% python3 -q
>>> import numpy as np
>>> np.set_printoptions(suppress=True, linewidth=120)
>>> rnd = lambda a: np.round(a, 2) + 0
>>> E = np.loadtxt("case11.csv", delimiter=",")
>>> E
array([[ 1.75, -4.17, -1.38, -4.59,  2.05,  4.81, -0.28, -3.38, -2.78,  0.02,  0.29,  0.47],
       [-0.74,  1.32,  0.46,  1.48, -0.63, -1.53,  0.02,  1.08,  0.75, -0.18, -0.14, -0.07],
       [-1.82,  4.25,  1.43,  4.44, -2.24, -4.84,  0.29,  3.41,  2.95, -0.11, -0.34, -0.57],
       [-0.06,  0.03, -0.07, -0.08, -0.08, -0.15, -0.14, -0.13, -0.06,  0.09, -0.07, -0.03],
       [ 0.87, -1.09, -0.49, -1.72,  0.86,  1.65, -0.05, -1.24, -0.77, -0.04,  0.14,  0.19],
       [-1.73,  4.32,  1.58,  4.75, -2.11, -4.75,  0.28,  3.27,  2.82, -0.14, -0.14, -0.53],
       [-0.58,  1.52,  0.56,  1.55, -0.74, -1.87,  0.04,  1.21,  0.97,  0.1 , -0.05, -0.21],
       [ 1.8 , -4.22, -1.46, -4.54,  2.1 ,  4.97, -0.33, -3.46, -2.53,  0.02,  0.27,  0.63],
       [ 1.82, -4.22, -1.53, -4.54,  2.27,  4.6 , -0.13, -3.19, -2.59, -0.09,  0.27,  0.51],
       [ 1.15, -2.81, -1.08, -3.21,  1.36,  3.28, -0.33, -2.38, -1.78,  0.05,  0.13,  0.47],
       [-0.54,  1.5 ,  0.65,  1.49, -0.81, -1.71, -0.12,  1.25,  0.88, -0.2 , -0.1 , -0.38],
       [-0.51,  1.6 ,  0.51,  1.63, -0.76, -1.56,  0.2 ,  0.85,  0.85, -0.07, -0.12, -0.2 ],
       [ 0.49, -1.56, -0.62, -1.66,  0.83,  1.59,  0.03, -1.05, -0.83,  0.07,  0.07,  0.24],
       [ 1.26, -2.73, -0.91, -2.98,  1.47,  3.22, -0.44, -2.09, -1.86, -0.02,  0.24,  0.36],
       [ 1.83, -4.07, -1.53, -4.43,  2.16,  4.66, -0.15, -3.16, -2.62, -0.03,  0.21,  0.66],
       [ 1.7 , -4.36, -1.48, -4.41,  2.11,  4.87, -0.39, -3.21, -2.61, -0.01,  0.2 ,  0.57],
       [ 1.18, -2.75, -0.92, -2.93,  1.29,  3.18, -0.25, -2.21, -1.86,  0.02,  0.07,  0.26],
       [-1.24,  2.62,  0.92,  2.93, -1.37, -3.31,  0.14,  2.14,  1.68, -0.11,  0.07, -0.23],
       [ 1.79, -4.06, -1.69, -4.52,  2.3 ,  4.97, -0.1 , -3.2 , -2.62, -0.09,  0.31,  0.66],
       [ 1.84, -4.27, -1.56, -4.47,  2.11,  4.9 , -0.35, -3.33, -2.74,  0.1 ,  0.36,  0.63],
       [-1.22,  2.92,  1.11,  3.12, -1.37, -3.22,  0.12,  2.  ,  1.63, -0.1 , -0.21, -0.29],
       [ 1.62, -4.24, -1.45, -4.46,  1.93,  4.82, -0.22, -3.25, -2.77, -0.02,  0.46,  0.61],
       [ 1.78, -4.32, -1.48, -4.36,  2.11,  4.71, -0.37, -3.42, -2.6 ,  0.07,  0.36,  0.39],
       [ 0.56, -1.42, -0.72, -1.64,  0.68,  1.44, -0.12, -1.09, -1.08, -0.07,  0.17,  0.25],
       [ 1.82, -4.21, -1.2 , -4.65,  2.02,  4.67, -0.26, -3.31, -2.73,  0.02,  0.51,  0.63]])
>>> M2 = np.c_[E[:, :6] @ np.array([[1, 2, 0, 1, 0, 0],
...     [0, 1, 2, 1, 1, 2],
...     [0, 0, 1, 0, 1, 2],
...     [0, 0, 1, 2, 0, 2],
...     [1, 1, 1, 0, 1, 2],
...     [2, 0, 0, 0, 1, 0]]), np.array([-2, -2, -1, 0, -1, 0, 2, -2, 0, 0, -1, -1, -1, 2, -2, -1, 0, 0, 0, -2, -2, -1, -2, -1, -2])]
>>> rnd(M2)
array([[ 13.42,   1.38, -12.26, -11.6 ,   1.31, -16.18,  -2.  ],
       [ -4.43,  -0.79,   3.95,   3.54,  -0.38,   5.26,  -2.  ],
       [-13.74,  -1.63,  12.13,  11.31,  -1.4 ,  15.76,  -1.  ],
       [ -0.44,  -0.17,  -0.17,  -0.19,  -0.27,  -0.4 ,   0.  ],
       [  5.03,   1.51,  -3.53,  -3.66,   0.93,  -4.88,  -1.  ],
       [-13.34,  -1.25,  12.86,  12.09,  -0.96,  17.08,   0.  ],
       [ -5.06,  -0.38,   4.41,   4.04,  -0.53,   5.78,   2.  ],
       [ 13.84,   1.48, -12.34, -11.5 ,   1.39, -16.24,  -2.  ],
       [ 13.29,   1.69, -12.24, -11.48,   1.12, -16.04,   0.  ],
       [  9.07,   0.85,  -8.55,  -8.08,   0.75, -11.48,   0.  ],
       [ -4.77,  -0.39,   4.33,   3.94,  -0.37,   5.66,  -1.  ],
       [ -4.39,  -0.18,   4.58,   4.35,  -0.21,   5.96,  -1.  ],
       [  4.5 ,   0.25,  -4.57,  -4.39,   0.24,  -6.02,  -1.  ],
       [  9.17,   1.26,  -7.88,  -7.43,   1.05, -10.3 ,   2.  ],
       [ 13.31,   1.75, -11.94, -11.1 ,   1.22, -15.74,  -2.  ],
       [ 13.55,   1.15, -12.5 , -11.48,   1.14, -16.28,  -1.  ],
       [  8.83,   0.9 ,  -8.06,  -7.43,   0.8 , -10.62,   0.  ],
       [ -9.23,  -1.23,   7.72,   7.24,  -1.14,  10.2 ,   0.  ],
       [ 14.03,   1.82, -12.03, -11.31,   1.52, -15.94,   0.  ],
       [ 13.75,   1.52, -12.46, -11.37,   1.18, -16.38,  -2.  ],
       [ -9.03,  -0.89,   8.7 ,   7.94,  -0.56,  11.56,  -2.  ],
       [ 13.19,   0.93, -12.46, -11.54,   1.06, -16.44,  -1.  ],
       [ 13.31,   1.35, -12.37, -11.26,   1.02, -16.1 ,  -2.  ],
       [  4.12,   0.38,  -4.52,  -4.14,  -0.02,  -6.2 ,  -1.  ],
       [ 13.18,   1.45, -12.25, -11.69,   1.28, -16.08,  -2.  ]])
>>> np.linalg.matrix_rank(np.c_[E, M2])
np.int64(13)
